$ python -q
>>> import numpy as np
>>> np.set_printoptions(precision=3, suppress=True, linewidth=100)
>>> arr = np.load("x.npy")
>>> arr
array([[ 1, -1,  1, -1],
       [ 1,  0,  0,  0],
       [ 1,  1,  1,  1],
       [ 1,  2,  4,  8],
       [ 1,  3,  9, 27]])
>>> q, r_ = np.linalg.qr(arr)
>>> np.abs(np.diag(r_))
array([2.236, 3.162, 3.742, 3.795])
>>> np.trace(q @ q.T)
np.float64(4.0)
>>> print(np.allclose(r_.T @ r_, arr.T @ arr))
True
>>> def softmax(z):
...     e = np.exp(z - z.max(axis=-1, keepdims=True))
...     return e / e.sum(axis=-1, keepdims=True)
... 
>>> softmax(arr[3] + 2)
array([0.001, 0.002, 0.018, 0.979])
>>> S = arr @ arr.T / np.sqrt(4)
>>> np.round(softmax(S + np.triu(np.full(S.shape, -np.inf), 1)), 3) + 0
array([[1.   , 0.   , 0.   , 0.   , 0.   ],
       [0.5  , 0.5  , 0.   , 0.   , 0.   ],
       [0.1  , 0.164, 0.736, 0.   , 0.   ],
       [0.   , 0.   , 0.   , 1.   , 0.   ],
       [0.   , 0.   , 0.   , 0.   , 1.   ]])
>>> M2 = np.array([[1, 4, 1], [8, 7, 0], [9, 8, 8], [5, 1, 7], [3, 7, 1], [8, 2, 9]])
>>> basis = np.array([[-2, -2, -2, 1, 2, 0, -1, 2, -1, -1, -1, -2],
...     [2, 1, -2, 2, 1, -1, 2, 0, 1, -1, 2, -1],
...     [1, -1, -2, 2, -1, -2, 2, -1, 2, 1, 2, -1]])
>>> M = M2 @ basis
>>> print(M)
[[  7   1 -12  11   5  -6   9   1   5  -4   9  -7]
 [ -2  -9 -30  22  23  -7   6  16  -1 -15   6 -23]
 [  6 -18 -50  41  18 -24  23  10  15  -9  23 -34]
 [ -1 -16 -26  21   4 -15  11   3  10   1  11 -18]
 [  9   0 -22  19  12  -9  13   5   6  -9  13 -14]
 [ -3 -23 -38  30   9 -20  14   7  12  -1  14 -27]]
>>> # looks like rank 3
>>> left, sig, Vh = np.linalg.svd(M)
>>> vecs = Vh[:(sig > 1e-8).sum()]
>>> rng = np.random.default_rng(69119)
>>> x = M[0] + 4 * M[2] + rng.integers(2) * np.eye(12)[10]
>>> x
array([  31.,  -71., -212.,  175.,   77., -102.,  101.,   41.,   65.,  -40.,  101., -143.])
>>> np.round(np.linalg.norm(x - vecs.T @ vecs @ x), 3)
np.float64(0.0)
>>> M2 = np.array([[-1, -4],
...     [9, 7],
...     [-1, -9],
...     [4, -2],
...     [2, -4],
...     [-4, -6],
...     [4, 8],
...     [5, -7],
...     [1, 5],
...     [9, -7],
...     [-4, 7],
...     [7, -1]])
>>> M @ M2
array([[  17,  269],
       [-104,  222],
       [ -76,  737],
       [ -57,  363],
       [   1,  397],
       [ -99,  472]])
>>> np.einsum("ij->j", M)
array([  16,  -65, -178,  144,   71,  -81,   76,   42,   47,  -37,   76, -123])
>>> M2.T @ M.T
array([[  17, -104,  -76,  -57,    1,  -99],
       [ 269,  222,  737,  363,  397,  472]])
>>> np.vstack([M, M2.T]).shape
(8, 12)
>>> print(np.linalg.matrix_rank(M @ M2))
2
>>> np.einsum("ik,kj->ij", M, M2)
array([[  17,  269],
       [-104,  222],
       [ -76,  737],
       [ -57,  363],
       [   1,  397],
       [ -99,  472]])
>>> J = np.loadtxt("w.csv", delimiter=",")
>>> J
array([[ 1.,  2.,  0.,  0.,  0.],
       [ 2., -1.,  2.,  0.,  0.],
       [ 0.,  2., -1.,  2.,  0.],
       [ 0.,  0.,  2.,  1.,  2.],
       [ 0.,  0.,  0.,  2., -1.]])
>>> x = np.array([-2, 1, 2, 2])
>>> a = np.maximum(arr @ x, 0)
>>> np.maximum(arr @ x, 0) - np.maximum(-arr @ x, 0)
array([-3, -2,  3, 24, 73])
>>> np.tanh(arr @ x)
array([-0.995, -0.964,  0.995,  1.   ,  1.   ])
>>> arr.T @ a
array([ 100,  270,  756, 2166])
>>> np.maximum(arr @ (3 * x), 0)
array([  0,   0,   9,  72, 219])
>>> m1 = np.loadtxt("test9.csv", delimiter=",")
>>> m1
array([[-1.,  0.,  0.,  0.,  0.,  0.,  0.,  0.,  0.],
       [ 0., -3.,  0.,  0.,  0.,  0.,  0.,  0.,  0.],
       [ 0.,  0., -2.,  0.,  0.,  0.,  0.,  0.,  0.],
       [ 0.,  0.,  0.,  4.,  0.,  0.,  0.,  0.,  0.],
       [ 0.,  0.,  0.,  0., -4.,  0.,  0.,  0.,  0.],
       [ 0.,  0.,  0.,  0.,  0., -5.,  0.,  0.,  0.],
       [ 0.,  0.,  0.,  0.,  0.,  0., -5.,  0.,  0.],
       [ 0.,  0.,  0.,  0.,  0.,  0.,  0., -5.,  0.],
       [ 0.,  0.,  0.,  0.,  0.,  0.,  0.,  0., -4.]])
>>> # triangular: eigenvalues sit on the diagonal
>>> np.sort(np.linalg.eigvals(m1).real)
array([-5., -5., -5., -4., -4., -3., -2., -1.,  4.])
>>> round(np.linalg.det(m1), 3)
np.float64(48000.0)
>>> (np.linalg.matrix_power((m1 != 0) + (m1.T != 0) + np.eye(9), 9) > 0).astype(int)
array([[1, 0, 0, 0, 0, 0, 0, 0, 0],
       [0, 1, 0, 0, 0, 0, 0, 0, 0],
       [0, 0, 1, 0, 0, 0, 0, 0, 0],
       [0, 0, 0, 1, 0, 0, 0, 0, 0],
       [0, 0, 0, 0, 1, 0, 0, 0, 0],
       [0, 0, 0, 0, 0, 1, 0, 0, 0],
       [0, 0, 0, 0, 0, 0, 1, 0, 0],
       [0, 0, 0, 0, 0, 0, 0, 1, 0],
       [0, 0, 0, 0, 0, 0, 0, 0, 1]])
>>> print(m1.T @ m1)
[[ 1.  0.  0.  0.  0.  0.  0.  0.  0.]
 [ 0.  9.  0.  0.  0.  0.  0.  0.  0.]
 [ 0.  0.  4.  0.  0.  0.  0.  0.  0.]
 [ 0.  0.  0. 16.  0.  0.  0.  0.  0.]
 [ 0.  0.  0.  0. 16.  0.  0.  0.  0.]
 [ 0.  0.  0.  0.  0. 25.  0.  0.  0.]
 [ 0.  0.  0.  0.  0.  0. 25.  0.  0.]
 [ 0.  0.  0.  0.  0.  0.  0. 25.  0.]
 [ 0.  0.  0.  0.  0.  0.  0.  0. 16.]]
>>> np.linalg.norm(m1, axis=0)
array([1., 3., 2., 4., 4., 5., 5., 5., 4.])
>>> mat = np.load("case4.npy")
>>> print(mat)
[[ 0.  0.  0.  0.  0.  0.  0.  0. -1.  0.]
 [ 0.  0.  0.  0.  0.  0.  0.  0. -3.  1.]
 [ 0.  0.  0.  0.  0.  0.  0.  0.  4.  0.]
 [ 0.  0.  0.  0.  0.  0.  0.  0. -5. -4.]
 [ 0.  0.  0.  0.  0.  0.  0.  0. -2.  5.]
 [ 0.  0.  0.  0.  0.  0.  0.  0.  3.  2.]
 [ 0.  0.  0.  0.  0.  0.  0.  0.  4.  1.]
 [ 0.  0.  0.  0.  0.  0.  0.  0.  0.  3.]
 [-1. -3.  4. -5. -2.  3.  4.  0.  0.  0.]
 [ 0.  1.  0. -4.  5.  2.  1.  3.  0.  0.]]
>>> M2 = mat / np.sqrt((mat ** 2).mean(axis=1, keepdims=True))
>>> print(np.linalg.matrix_rank(M2) == np.linalg.matrix_rank(mat))
True
>>> print(M2[1])
[ 0.  0.  0.  0.  0.  0.  0.  0. -3.  1.]
